$ ipython --no-banner

In [1]: import numpy as np

In [2]: np.set_printoptions(suppress=True, linewidth=200)

In [3]: M2 = np.array([[-2, 2, -1, 1, 1, 2, -1, 2],
   ...:     [0, 2, 0, 0, -1, 1, 1, 0],
   ...:     [-1, 2, -1, -1, -1, 0, -2, 1],
   ...:     [-2, 0, 1, 1, -2, -2, -1, -1],
   ...:     [-2, -2, -2, 1, 1, 0, 0, -2],
   ...:     [1, 2, 2, 2, -1, -2, -1, 2],
   ...:     [2, -1, -1, 0, 0, -2, -1, -1],
   ...:     [-1, -2, 0, -2, 2, -2, 2, 2],
   ...:     [0, 1, 1, -1, 0, -1, -2, 1]])

In [4]: feats = M2.T @ M2

In [5]: feats
Out[5]: 
array([[ 19,   0,   5,  -1,  -2,  -4,   1,  -1],
       [  0,  26,   6,   5, -10,   7, -11,  12],
       [  5,   6,  13,   2,  -6,  -7,  -1,   6],
       [ -1,   5,   2,  13,  -5,   1,  -4,  -3],
       [ -2, -10,  -6,  -5,  13,   3,   7,   3],
       [ -4,   7,  -7,   1,   3,  22,   3,  -1],
       [  1, -11,  -1,  -4,   7,   3,  17,  -2],
       [ -1,  12,   6,  -3,   3,  -1,  -2,  20]])

In [6]: Q, V = np.linalg.qr(feats[:, :2])[0], np.linalg.qr(feats[:, 2:])[0]

In [7]: sv = np.linalg.svd(Q.T @ V, compute_uv=False)

In [8]: np.round(np.degrees(np.arccos(sv.clip(0, 1))), 2)
Out[8]: array([ 1.04, 42.02])

In [9]: np.round(np.linalg.norm(Q @ Q.T - V @ V.T, 2), 2)
Out[9]: np.float64(1.0)

In [10]: (sv > 0.9).sum()
Out[10]: np.int64(1)

In [11]: ev, V = np.linalg.eigh(feats)

In [12]: x = np.array([1, -4, 2, -4, 1, -5, -1, 3])

In [13]: round(x @ feats @ x / (x @ x), 2), np.round(ev[0], 2), round(float(ev[-1]), 2)
Out[13]: (np.float64(25.82), np.float64(0.34), 46.68)

In [14]: np.abs(feats).sum(axis=1).max(), round(float(np.abs(ev).max()), 2)
Out[14]: (np.int64(77), 46.68)

In [15]: (np.sign(V[:, -1].round(6)) == np.sign(V[0, -1].round(6))).astype(int)
Out[15]: array([1, 1, 1, 1, 0, 1, 0, 1])

In [16]: np.round(V * np.abs(ev) @ V.T, 2) + 0
Out[16]: 
array([[ 19.,   0.,   5.,  -1.,  -2.,  -4.,   1.,  -1.],
       [  0.,  26.,   6.,   5., -10.,   7., -11.,  12.],
       [  5.,   6.,  13.,   2.,  -6.,  -7.,  -1.,   6.],
       [ -1.,   5.,   2.,  13.,  -5.,   1.,  -4.,  -3.],
       [ -2., -10.,  -6.,  -5.,  13.,   3.,   7.,   3.],
       [ -4.,   7.,  -7.,   1.,   3.,  22.,   3.,  -1.],
       [  1., -11.,  -1.,  -4.,   7.,   3.,  17.,  -2.],
       [ -1.,  12.,   6.,  -3.,   3.,  -1.,  -2.,  20.]])

In [17]: x @ feats @ x
Out[17]: np.int64(1885)

In [18]: x = np.ones(8)

In [19]: for _ in range(5):
    ...:     x = feats @ x
    ...:     x /= np.linalg.norm(x)
    ...:     print(round(x @ feats @ x, 2))
    ...: 
31.53
41.18
45.01
46.16
46.51

In [20]: x.round(2)
Out[20]: array([ 0.02,  0.73,  0.25,  0.16, -0.3 ,  0.08, -0.37,  0.39])

In [21]: J = np.array([[-0.97, -0.93, -0.86, 0.79, -0.93],
    ...:     [0.85, -1.0, -0.96, 1.0, -0.79],
    ...:     [-0.14, 1.0, 0.98, -1.0, 0.66],
    ...:     [-0.22, 0.71, 0.35, -0.42, -0.31],
    ...:     [-0.64, -0.99, -0.9, 0.91, -0.41],
    ...:     [-0.85, 1.0, 0.98, -1.0, 0.69],
    ...:     [0.98, -0.68, -0.09, 0.93, -0.21],
    ...:     [-0.32, -0.63, -0.44, 0.56, -0.5],
    ...:     [-0.37, -0.26, -0.16, -0.16, 0.24],
    ...:     [-0.89, 0.98, 0.74, -0.97, 0.06],
    ...:     [0.87, -0.88, -0.45, 0.88, 0.09],
    ...:     [0.95, -1.0, -0.98, 1.0, -0.73]])

In [22]: J
Out[22]: 
array([[-0.97, -0.93, -0.86,  0.79, -0.93],
       [ 0.85, -1.  , -0.96,  1.  , -0.79],
       [-0.14,  1.  ,  0.98, -1.  ,  0.66],
       [-0.22,  0.71,  0.35, -0.42, -0.31],
       [-0.64, -0.99, -0.9 ,  0.91, -0.41],
       [-0.85,  1.  ,  0.98, -1.  ,  0.69],
       [ 0.98, -0.68, -0.09,  0.93, -0.21],
       [-0.32, -0.63, -0.44,  0.56, -0.5 ],
       [-0.37, -0.26, -0.16, -0.16,  0.24],
       [-0.89,  0.98,  0.74, -0.97,  0.06],
       [ 0.87, -0.88, -0.45,  0.88,  0.09],
       [ 0.95, -1.  , -0.98,  1.  , -0.73]])

In [23]: M2 = J / np.linalg.norm(J, axis=1, keepdims=True)

In [24]: gram = M2 @ M2.T

In [25]: (gram - 2 * np.eye(12)).round(6).argmax(axis=1)
Out[25]: array([ 7, 11,  5,  9,  7,  9, 10,  0,  4,  5,  6,  1])

In [26]: round(float(np.degrees(np.arccos(np.clip(gram[9, 3], -1, 1)))), 2)
Out[26]: 28.6

In [27]: np.round(np.linalg.norm(M2, axis=1), 2)
Out[27]: array([1., 1., 1., 1., 1., 1., 1., 1., 1., 1., 1., 1.])

In [28]: gram[9].round(2)
Out[28]: array([-0.42, -0.93,  0.85,  0.88, -0.61,  0.95, -0.91, -0.61,  0.12,  1.  , -0.99, -0.94])
